% ipython --no-banner

In [1]: import numpy as np

In [2]: np.set_printoptions(suppress=True, linewidth=100)

In [3]: rd = lambda a: np.round(a, 1) + 0

In [4]: A2 = np.array([[3, 0, 3], [0, 2, -1], [2, -2, -1]])

In [5]: W0 = A2 + A2.T

In [6]: W0
Out[6]: 
array([[ 6,  0,  5],
       [ 0,  4, -3],
       [ 5, -3, -2]])

In [7]: A2 = np.inv(W0)
AttributeError: module 'numpy' has no attribute 'inv'


In [8]: A2 = np.linalg.invert(W0)
AttributeError: module 'numpy.linalg' has no attribute 'invert'


In [9]: A2 = np.linalg.inv(W0)

In [10]: (np.abs(A2) > 1e-9).astype(int)
Out[10]: 
array([[1, 1, 1],
       [1, 1, 1],
       [1, 1, 1]])

In [11]: np.allclose(A2, W0.T)
Out[11]: False

In [12]: rd(np.linalg.det(W0) * np.linalg.det(A2))
Out[12]: np.float64(1.0)

In [13]: u = np.array([1, 0, 2])

In [14]: X = 2 * np.eye(3) + np.outer(u, u)

In [15]: X
Out[15]: 
array([[3., 0., 2.],
       [0., 2., 0.],
       [2., 0., 6.]])

In [16]: vec = np.ones(3)

In [17]: for _ in range(5):
    ...:     vec = X @ vec
    ...:     vec /= np.linalg.norm(vec)
    ...:     print(round(vec @ X @ vec, 1))
    ...: 
6.7
7.0
7.0
7.0
7.0

In [18]: rd(np.linalg.eigvalsh(X)[-1])
Out[18]: np.float64(7.0)

In [19]: A2 = X[0, 0] * X[1:] - np.outer(X[1:, 0], X[0])

In [20]: A2
Out[20]: 
array([[ 0.,  6.,  0.],
       [ 0.,  0., 14.]])

In [21]: rd(X[:, 0] / X[0, 0])
Out[21]: array([1. , 0. , 0.7])

In [22]: np.flatnonzero(~A2.round(6).any(axis=1))
Out[22]: array([], dtype=int64)

In [23]: np.linalg.matrix_rank(A2), np.linalg.matrix_rank(X)
Out[23]: (np.int64(2), np.int64(3))

In [24]: A2[:, 1] @ A2[:, 0]
Out[24]: np.float64(0.0)

In [25]: rd(np.linalg.norm(A2, axis=0))
Out[25]: array([ 0.,  6., 14.])

In [26]: A2.T @ A2
Out[26]: 
array([[  0.,   0.,   0.],
       [  0.,  36.,   0.],
       [  0.,   0., 196.]])

In [27]: M = np.load("mat.npy")

In [28]: M
Out[28]: 
array([[ 1, -1,  1, -1,  1, -1,  1, -1],
       [ 1,  1,  1,  1, -1, -1, -1, -1],
       [ 1,  1, -1, -1, -1, -1,  1,  1]])

In [29]: A2 = np.array([[2, 1], [3, 0], [1, 3], [2, 2], [2, 0], [1, 0], [3, 1], [3, 0]])

In [30]: np.einsum("ij->j", M)
Out[30]: array([ 3,  1,  1, -1, -1, -3,  1, -1])

In [31]: np.einsum("ik,kj->ji", M, A2)
Out[31]: 
array([[-1, -1,  5],
       [ 3,  5, -3]])

In [32]: np.linalg.matrix_rank(M @ A2)
Out[32]: np.int64(2)

In [33]: np.vstack([M, A2.T]).shape
Out[33]: (5, 8)

In [34]: M @ A2
Out[34]: 
array([[-1,  3],
       [-1,  5],
       [ 5, -3]])

In [35]: np.einsum("ik,kj->ij", M, A2)
Out[35]: 
array([[-1,  3],
       [-1,  5],
       [ 5, -3]])

In [36]: K = np.load("w.npy")

In [37]: K
Out[37]: 
array([[6, 8, 0],
       [0, 5, 0],
       [0, 5, 0],
       [6, 8, 0],
       [6, 8, 0],
       [4, 7, 0],
       [2, 6, 0],
       [4, 7, 0],
       [4, 7, 0],
       [2, 6, 0],
       [2, 6, 0],
       [4, 7, 0],
       [4, 7, 0],
       [2, 6, 0],
       [2, 6, 0],
       [0, 5, 0],
       [0, 5, 0],
       [4, 7, 0],
       [2, 6, 0],
       [6, 8, 0],
       [2, 6, 0]])

In [38]: vec = np.array([1, -2, -1])

In [39]: h1 = np.maximum(K @ vec, 0)

In [40]: np.maximum(K @ vec, 0) - np.maximum(-K @ vec, 0)
Out[40]: 
array([-10, -10, -10, -10, -10, -10, -10, -10, -10, -10, -10, -10, -10, -10, -10, -10, -10, -10,
       -10, -10, -10])

In [41]: np.flatnonzero(h1 > 1e-9)
Out[41]: array([], dtype=int64)

In [42]: np.maximum(K @ (3 * vec), 0)
Out[42]: array([0, 0, 0, 0, 0, 0, 0, 0, 0, 0, 0, 0, 0, 0, 0, 0, 0, 0, 0, 0, 0])

In [43]: h1
Out[43]: array([0, 0, 0, 0, 0, 0, 0, 0, 0, 0, 0, 0, 0, 0, 0, 0, 0, 0, 0, 0, 0])

In [44]: K.T @ h1
Out[44]: array([0, 0, 0])

In [45]: mat = np.array([[5.0, 3.4, -1.9],
    ...:     [0.5, 2.3, -6.7],
    ...:     [0.0, 2.7, -5.4],
    ...:     [3.3, 3.7, -4.6],
    ...:     [4.1, -4.3, -0.3],
    ...:     [3.4, -3.0, -2.1],
    ...:     [4.0, -2.4, -2.0],
    ...:     [3.1, -3.6, -2.6],
    ...:     [1.6, -3.3, -2.7],
    ...:     [6.9, 5.5, -5.4],
    ...:     [6.5, 4.2, -4.0],
    ...:     [3.4, -2.9, -1.5],
    ...:     [4.6, 5.8, -4.5],
    ...:     [-1.7, 1.8, -6.6],
    ...:     [4.4, 4.0, -4.7]])

In [46]: mat
Out[46]: 
array([[ 5. ,  3.4, -1.9],
       [ 0.5,  2.3, -6.7],
       [ 0. ,  2.7, -5.4],
       [ 3.3,  3.7, -4.6],
       [ 4.1, -4.3, -0.3],
       [ 3.4, -3. , -2.1],
       [ 4. , -2.4, -2. ],
       [ 3.1, -3.6, -2.6],
       [ 1.6, -3.3, -2.7],
       [ 6.9,  5.5, -5.4],
       [ 6.5,  4.2, -4. ],
       [ 3.4, -2.9, -1.5],
       [ 4.6,  5.8, -4.5],
       [-1.7,  1.8, -6.6],
       [ 4.4,  4. , -4.7]])

In [47]: cen = mat - mat.mean(axis=0)

In [48]: Uu, sigma, Vh = np.linalg.svd(cen, full_matrices=False)

In [49]: rd(Vh[0] * np.sign(Vh[0, np.abs(Vh[0]).argmax()]))
Out[49]: array([ 0.1,  0.9, -0.4])

In [50]: np.searchsorted(np.cumsum(sigma ** 2) / (sigma ** 2).sum(), 0.9) + 1
Out[50]: np.int64(2)

In [51]: rd(np.abs(Vh[-1]))
Out[51]: array([0.4, 0.4, 0.8])

In [52]: rd((sigma ** 2).sum() ** 2 / (sigma ** 4).sum())
Out[52]: np.float64(1.8)

In [53]: np.abs(Vh[0]).argmax()
Out[53]: np.int64(1)

In [54]: (np.sign(Uu[:, 0]) == np.sign(Uu[0, 0])).astype(int)
Out[54]: array([1, 1, 1, 1, 0, 0, 0, 0, 0, 1, 1, 0, 1, 1, 1])

In [55]: rd(sigma)
Out[55]: array([14.9,  9.6,  2.6])

In [56]: rd(cen.mean(axis=0))
Out[56]: array([0., 0., 0.])

In [57]: np.linalg.matrix_rank(cen)
Out[57]: np.int64(3)

In [58]: rd(sigma ** 2 / (sigma ** 2).sum())
Out[58]: array([0.7, 0.3, 0. ])

In [59]: G = np.cov(mat, rowvar=False)

In [60]: np.argsort(-mat.std(axis=0).round(6), kind="stable")
Out[60]: array([1, 0, 2])

In [61]: G.shape
Out[61]: (3, 3)

In [62]: rd(np.corrcoef(mat[:, 2], mat[:, 1])[0, 1])
Out[62]: np.float64(-0.7)

In [63]: J = np.array([[7, -6, 2], [-4, -9, -2], [-13, -51, -8]])

In [64]: (J - J.T) / 2
Out[64]: 
array([[  0. ,  -1. ,   7.5],
       [  1. ,   0. ,  24.5],
       [ -7.5, -24.5,   0. ]])

In [65]: np.allclose(J @ J.T, J.T @ J)
Out[65]: False

In [66]: np.allclose(J, J.T)
Out[66]: False

In [67]: np.linalg.determinant(J)
AttributeError: module 'numpy.linalg' has no attribute 'determinant'


In [68]: rd(np.linalg.det(J))
Out[68]: np.float64(0.0)

In [69]: assert J == J.T
ValueError: The truth value of an array with more than one element is ambiguous. Use a.any() or a.all()


In [70]: rd(np.linalg.norm(J, 2) / np.linalg.norm(J))
Out[70]: np.float64(1.0)

In [71]: np.argsort(-np.linalg.norm(J, axis=0).round(6), kind="stable")[:3]
Out[71]: array([1, 0, 2])

In [72]: r = np.linalg.matrix_rank(J)

In [73]: r
Out[73]: np.int64(2)

In [74]: null = np.linalg.svd(J)[2][r:].T

In [75]: [int(np.linalg.matrix_rank(J[:i])) for i in range(1, len(J) + 1)]
Out[75]: [1, 2, 2]

In [76]: np.linalg.matrix_rank(J.T @ J), np.linalg.matrix_rank(J @ J.T)
Out[76]: (np.int64(2), np.int64(2))

In [77]: rd(null[:, 0] / null[np.abs(null[:, 0]).round(6).argmax(), 0])
Out[77]: array([-0.3, -0.1,  1. ])

In [78]: [int(np.linalg.matrix_rank(np.delete(J, i, axis=0))) for i in range(3)]
Out[78]: [2, 2, 2]

In [79]: null.shape
Out[79]: (3, 1)

In [80]: rd(J @ null)
Out[80]: 
array([[0.],
       [0.],
       [0.]])

In [81]: np.allclose(J @ null, 0)
Out[81]: True

In [82]: rd(null @ null.T)
Out[82]: 
array([[ 0.1,  0. , -0.3],
       [ 0. ,  0. , -0.1],
       [-0.3, -0.1,  0.9]])

In [83]: np.einsum("ij,ji->", J, J)
Out[83]: np.int64(394)

In [84]: np.einsum("ii->", J)
Out[84]: np.int64(-10)

In [85]: rd(np.linalg.det(2 * J)), rd(np.linalg.det(J))
Out[85]: (np.float64(0.0), np.float64(0.0))

In [86]: rd(np.linalg.eigvals(J).sum().real)
Out[86]: np.float64(-10.0)

In [87]: rd(np.linalg.det(J.T))
Out[87]: np.float64(0.0)

In [88]: rd(np.poly(J))
Out[88]: array([   1.,   10., -147.,    0.])

In [89]: rd(np.linalg.det(J[::-1]))
Out[89]: np.float64(0.0)

In [90]: Uu, sigma, Vh = np.linalg.svd(J)

In [91]: vecs = Vh[:(sigma > 1e-8).sum()]

In [92]: rng = np.random.default_rng(20698)

In [93]: vec = J[2] + -3 * J[0] + rng.integers(2) * np.eye(3)[2]

In [94]: vec
Out[94]: array([-34., -33., -14.])

In [95]: rd(np.diag(vecs.T @ vecs))
Out[95]: array([0.9, 1. , 0.1])

In [96]: rd(np.linalg.norm(vec - vecs.T @ vecs @ vec))
Out[96]: np.float64(0.0)

In [97]: A = np.load("dump.npy")

In [98]: A
Out[98]: 
array([[0.3, 0.7, 0. ],
       [0.5, 0.5, 0. ],
       [0.4, 0.2, 0.4]])

In [99]: vals, vecs = np.linalg.eig(A)

In [100]: rd(np.sort(np.linalg.eigvals(np.linalg.inv(A))))
Out[100]: array([-5. ,  1. ,  2.5])

In [101]: rd(np.sort(np.abs(np.linalg.eigvals(A)))[::-1])
Out[101]: array([1. , 0.4, 0.2])

In [102]: rd(np.linalg.matrix_power(A, 2))
Out[102]: 
array([[0.4, 0.6, 0. ],
       [0.4, 0.6, 0. ],
       [0.4, 0.5, 0.2]])

In [103]: p = np.eye(3)[2]

In [104]: for _ in range(5):
     ...:     p = p @ A
     ...:     print(p.round(1))
     ...: 
[0.4 0.2 0.4]
[0.4 0.5 0.2]
[0.4 0.5 0.1]
[0.4 0.6 0. ]
[0.4 0.6 0. ]

In [105]: feats = np.array([[0, 0, 0], [-2, 1, 0], [0, 0, 0], [-2, 0, -1]])

In [106]: # rows and columns are dependent

In [107]: Uu, sigma, Vh = np.linalg.svd(feats)

In [108]: vecs = Vh[:(sigma > 1e-8).sum()]

In [109]: vec = feats[0] + 4 * feats[2] + rng.integers(2) * np.eye(3)[0]

In [110]: vec
Out[110]: array([1., 0., 0.])

In [111]: np.linalg.matrix_rank(np.vstack([feats, vec]))
Out[111]: np.int64(3)

In [112]: rd(np.diag(vecs.T @ vecs))
Out[112]: array([0.9, 0.6, 0.6])

In [113]: rd(vecs.T @ vecs)
Out[113]: 
array([[ 0.9, -0.2,  0.2],
       [-0.2,  0.6,  0.4],
       [ 0.2,  0.4,  0.6]])

In [114]: r = np.linalg.matrix_rank(feats)

In [115]: r
Out[115]: np.int64(2)

In [116]: null = np.linalg.svd(feats)[2][r:].T

In [117]: np.allclose(feats @ null, 0)
Out[117]: True

In [118]: null[:, 0] / null[np.abs(null[:, 0]).round(6).argmax(), 0]
Out[118]: array([ 0.5,  1. , -1. ])

In [119]: Uu, sigma, Vh = np.linalg.svd(feats)

In [120]: rd(sigma)
Out[120]: array([3., 1., 0.])

In [121]: A2 = Uu[:, :2] @ np.diag(sigma[:2]) @ Vh[:2]

In [122]: np.linalg.matrix_rank(feats, rtol=0.05)
Out[122]: np.int64(2)

In [123]: rd(np.abs(feats - A2).max())
Out[123]: np.float64(0.0)

In [124]: np.linalg.matrix_rank(A2)
Out[124]: np.int64(2)

In [125]: rd(np.linalg.norm(feats - A2) / np.linalg.norm(feats))
Out[125]: np.float64(0.0)

In [126]: t3 = np.stack([feats, 5 * feats, feats[::-1]])

In [127]: np.linalg.matrix_rank(t3.reshape(3, -1))
Out[127]: np.int64(2)

In [128]: rd(np.linalg.norm(t3, axis=(1, 2)))
Out[128]: array([ 3.2, 15.8,  3.2])

In [129]: np.linalg.matrix_rank(t3)
Out[129]: array([2, 2, 2])

In [130]: t3.shape
Out[130]: (3, 4, 3)

In [131]: t3.sum(axis=0)
Out[131]: 
array([[ -2,   0,  -1],
       [-12,   6,   0],
       [ -2,   1,   0],
       [-12,   0,  -6]])

In [132]: vec = np.array([2, 2, 2])

In [133]: feats @ vec
Out[133]: array([ 0, -2,  0, -6])

In [134]: (feats @ vec).argmax()
Out[134]: np.int64(0)

In [135]: feats @ (2 * vec)
Out[135]: array([  0,  -4,   0, -12])

In [136]: np.einsum("ij,j->i", feats, vec)
Out[136]: array([ 0, -2,  0, -6])

In [137]: feats @ np.ones(3)
Out[137]: array([ 0., -1.,  0., -3.])
